% ipython --no-banner

In [1]: import numpy as np

In [2]: np.set_printoptions(precision=2, suppress=True, linewidth=140, legacy="1.25")

In [3]: Z = np.array([[-1.3, 0.2, 0.7], [0.9, 0.8, 0.3]])

In [4]: rng = np.random.default_rng(290)

In [5]: M = np.array([[7, -9],
   ...:     [-2, 1],
   ...:     [7, 8],
   ...:     [0, 9],
   ...:     [-1, 7],
   ...:     [-7, 6],
   ...:     [2, -4],
   ...:     [5, -6],
   ...:     [-9, 7],
   ...:     [5, 8],
   ...:     [-4, -9],
   ...:     [-1, 0],
   ...:     [-6, 9],
   ...:     [5, -8],
   ...:     [7, -3],
   ...:     [-5, 7],
   ...:     [-7, 4],
   ...:     [8, 4],
   ...:     [-9, 5],
   ...:     [0, -3],
   ...:     [-9, -7],
   ...:     [9, 4],
   ...:     [4, -2],
   ...:     [0, -6],
   ...:     [1, -1],
   ...:     [0, 1]]) @ Z + 0.05 * rng.normal(size=(26, 3))

In [6]: print(M)
[[-17.19  -5.79   2.2 ]
 [  3.54   0.41  -1.1 ]
 [ -1.87   7.75   7.29]
 [  8.11   7.11   2.63]
 [  7.64   5.46   1.37]
 [ 14.51   3.39  -3.09]
 [ -6.18  -2.82   0.28]
 [-11.83  -3.78   1.78]
 [ 17.9    3.82  -4.23]
 [  0.72   7.44   5.94]
 [ -2.79  -8.04  -5.52]
 [  1.29  -0.2   -0.7 ]
 [ 15.91   5.97  -1.52]
 [-13.8   -5.36   1.02]
 [-11.85  -1.05   3.96]
 [ 12.9    4.63  -1.41]
 [ 12.62   1.78  -3.67]
 [ -6.76   4.75   6.71]
 [ 16.23   2.2   -4.78]
 [ -2.65  -2.33  -0.95]
 [  5.51  -7.4   -8.41]
 [ -8.18   4.98   7.4 ]
 [ -7.04  -0.84   2.17]
 [ -5.47  -4.79  -1.78]
 [ -2.29  -0.64   0.52]
 [  0.95   0.81   0.29]]

In [7]: Uu, sigma, Vh = np.linalg.svd(M)

In [8]: print(sigma)
[53.16 26.63  0.23]

In [9]: M2 = Uu[:, :2] @ np.diag(sigma[:2]) @ Vh[:2]

In [10]: np.linalg.matrix_rank(M2)
Out[10]: 2

In [11]: np.round(np.linalg.norm(M - M2) / np.linalg.norm(M), 2)
Out[11]: 0.0

In [12]: np.abs(np.linalg.svd(M)[2][-1])
Out[12]: array([0.3 , 0.61, 0.73])

In [13]: D = np.linalg.norm(M[:, None] - M[None], axis=-1)

In [14]: D[:5, :5]
Out[14]: 
array([[ 0.  , 21.89, 21.08, 28.41, 27.27],
       [21.89,  0.  , 12.39,  8.92,  6.95],
       [21.08, 12.39,  0.  , 11.03, 11.43],
       [28.41,  8.92, 11.03,  0.  ,  2.13],
       [27.27,  6.95, 11.43,  2.13,  0.  ]])

In [15]: (D + 1e9 * np.eye(26)).round(6).argmin(axis=1)
Out[15]: array([13, 11,  9,  4,  3, 16, 22, 13, 18,  2, 23, 25, 15,  7,  7,  5,  5, 21,  8, 24, 10, 17,  6,  6, 19, 11])

In [16]: D[4].round(6).argsort(kind="stable")[:4]
Out[16]: array([ 4,  3, 15,  1])

In [17]: idx = M[:, 0] > np.median(M[:, 0])

In [18]: r0 = M[idx].mean(axis=0) - M[~idx].mean(axis=0)

In [19]: (((M - M.mean(axis=0)) @ r0 > 0) == idx).mean()
Out[19]: 1.0

In [20]: print(r0)
[16.59  4.11 -3.37]

In [21]: ((M - M.mean(axis=0)) @ r0 > 0).astype(int)
Out[21]: array([0, 1, 0, 1, 1, 1, 0, 0, 1, 1, 0, 1, 1, 0, 0, 1, 1, 0, 1, 0, 1, 0, 0, 0, 0, 1])

In [22]: Z = M[[25, 5]].astype(float)

In [23]: for _ in range(7):
    ...:     idx = np.linalg.norm(M[:, None] - Z, axis=-1).argmin(axis=1)
    ...:     Z = np.array([M[idx == j].mean(axis=0) for j in range(2)])
    ...: 

In [24]: idx
Out[24]: array([0, 0, 0, 1, 1, 1, 0, 0, 1, 0, 0, 0, 1, 0, 0, 1, 1, 0, 1, 0, 0, 0, 0, 0, 0, 0])

In [25]: print(Z)
[[-4.77 -0.94  1.17]
 [13.23  4.3  -1.84]]

In [26]: np.bincount(idx)
Out[26]: array([18,  8])

In [27]: W0 = np.loadtxt("m.csv", delimiter=",")

In [28]: print(W0)
[[ 0.68 -0.11 -0.11 -0.32 -0.32 -0.32 -0.39 -0.25]
 [-0.11  0.96 -0.04 -0.11 -0.11 -0.11 -0.13 -0.08]
 [-0.11 -0.04  0.96 -0.11 -0.11 -0.11 -0.13 -0.08]
 [-0.32 -0.11 -0.11  0.68 -0.32 -0.32 -0.39 -0.25]
 [-0.32 -0.11 -0.11 -0.32  0.68 -0.32 -0.39 -0.25]
 [-0.32 -0.11 -0.11 -0.32 -0.32  0.68 -0.39 -0.25]
 [-0.39 -0.13 -0.13 -0.39 -0.39 -0.39  0.53 -0.3 ]
 [-0.25 -0.08 -0.08 -0.25 -0.25 -0.25 -0.3   0.81]]

In [29]: x0 = np.array([2, 0, 3, 5, 3, 0, 2, 0])

In [30]: [p for p in range(1, 25) if np.allclose(np.linalg.matrix_power(W0, p), np.eye(8))]
Out[30]: [2, 4, 6, 8, 10, 12, 14, 16, 18, 20, 22, 24]

In [31]: print(np.linalg.inv(W0))
[[ 0.68 -0.11 -0.11 -0.32 -0.32 -0.32 -0.39 -0.25]
 [-0.11  0.96 -0.04 -0.11 -0.11 -0.11 -0.13 -0.08]
 [-0.11 -0.04  0.96 -0.11 -0.11 -0.11 -0.13 -0.08]
 [-0.32 -0.11 -0.11  0.68 -0.32 -0.32 -0.39 -0.25]
 [-0.32 -0.11 -0.11 -0.32  0.68 -0.32 -0.39 -0.25]
 [-0.32 -0.11 -0.11 -0.32 -0.32  0.68 -0.39 -0.25]
 [-0.39 -0.13 -0.13 -0.39 -0.39 -0.39  0.53 -0.3 ]
 [-0.25 -0.08 -0.08 -0.25 -0.25 -0.25 -0.3   0.81]]

In [32]: round(float(np.linalg.norm(x0)), 2), round(np.linalg.norm(W0 @ x0), 2)
Out[32]: (7.14, 7.14)

In [33]: np.sort(np.abs(np.degrees(np.angle(np.linalg.eigvals(W0)))))
Out[33]: array([  0.,   0.,   0.,   0.,   0.,   0.,   0., 180.])

In [34]: Q, r_ = np.linalg.qr(W0)

In [35]: r_.round(2) + 0
Out[35]: 
array([[-1.,  0.,  0.,  0.,  0.,  0.,  0.,  0.],
       [ 0., -1.,  0.,  0.,  0.,  0.,  0.,  0.],
       [ 0.,  0., -1.,  0.,  0.,  0.,  0.,  0.],
       [ 0.,  0.,  0., -1.,  0.,  0.,  0.,  0.],
       [ 0.,  0.,  0.,  0., -1.,  0.,  0.,  0.],
       [ 0.,  0.,  0.,  0.,  0., -1.,  0.,  0.],
       [ 0.,  0.,  0.,  0.,  0.,  0.,  1.,  0.],
       [ 0.,  0.,  0.,  0.,  0.,  0.,  0.,  1.]])

In [36]: np.allclose(r_.T @ r_, W0.T @ W0)
Out[36]: True

In [37]: Q @ r_
Out[37]: 
array([[ 0.68, -0.11, -0.11, -0.32, -0.32, -0.32, -0.39, -0.25],
       [-0.11,  0.96, -0.04, -0.11, -0.11, -0.11, -0.13, -0.08],
       [-0.11, -0.04,  0.96, -0.11, -0.11, -0.11, -0.13, -0.08],
       [-0.32, -0.11, -0.11,  0.68, -0.32, -0.32, -0.39, -0.25],
       [-0.32, -0.11, -0.11, -0.32,  0.68, -0.32, -0.39, -0.25],
       [-0.32, -0.11, -0.11, -0.32, -0.32,  0.68, -0.39, -0.25],
       [-0.39, -0.13, -0.13, -0.39, -0.39, -0.39,  0.53, -0.3 ],
       [-0.25, -0.08, -0.08, -0.25, -0.25, -0.25, -0.3 ,  0.81]])

In [38]: abs(r_[0, 0]), round(np.linalg.norm(W0[:, 0]), 2)
Out[38]: (1.0, 1.0)

In [39]: Xc = M - M.mean(axis=0)

In [40]: evecs = np.linalg.svd(Xc)[2][:2]

In [41]: M2 = Xc - Xc @ evecs.T @ evecs

In [42]: round(np.linalg.norm(M2) / np.linalg.norm(Xc), 2)
Out[42]: 0.0

In [43]: M2.std(axis=0)
Out[43]: array([0.01, 0.03, 0.03])

In [44]: print(np.round(np.cov(Xc @ evecs.T, rowvar=False), 2) + 0)
[[112.3    0.  ]
 [  0.    27.96]]

In [45]: (Xc @ evecs.T).std(axis=0)
Out[45]: array([10.39,  5.19])

In [46]: np.linalg.norm(M2, axis=1).round(6).argmax()
Out[46]: 13

In [47]: data = np.load("w.npy")

In [48]: data
Out[48]: 
array([[ 1.44,  0.81,  0.58,  1.29,  1.43,  0.96],
       [ 1.42,  0.91,  0.43,  1.42,  1.59,  1.05],
       [ 0.47,  0.46,  0.22,  0.33,  0.48,  0.32],
       [ 3.4 ,  2.24,  1.27,  3.31,  3.29,  2.2 ],
       [ 0.39,  0.27,  0.09,  0.34,  0.24,  0.17],
       [ 1.37,  0.96,  0.42,  1.22,  1.39,  0.72],
       [-1.04, -0.77, -0.3 , -1.26, -1.29, -0.86],
       [ 3.59,  2.42,  1.32,  3.73,  3.73,  2.42],
       [ 2.38,  1.54,  0.81,  2.19,  2.52,  1.55],
       [ 4.83,  3.33,  1.64,  4.92,  5.  ,  3.34],
       [ 5.01,  3.23,  1.65,  4.97,  4.98,  3.28]])

In [49]: data.mean(axis=0)
Out[49]: array([2.11, 1.4 , 0.74, 2.04, 2.12, 1.38])

In [50]: np.round(np.linalg.norm(data), 2)
Out[50]: 18.64

In [51]: print(data.sum(axis=1))
[ 6.51  6.82  2.28 15.71  1.5   6.08 -5.52 17.21 10.99 23.06 23.12]

In [52]: data.shape
Out[52]: (11, 6)

In [53]: np.linalg.matrix_rank(data)
Out[53]: 6

In [54]: print(np.unravel_index(np.abs(data).argmax(), data.shape))
(10, 0)

In [55]: print(np.count_nonzero(data))
66

In [56]: data.sum(axis=0)
Out[56]: array([23.26, 15.4 ,  8.13, 22.46, 23.36, 15.15])
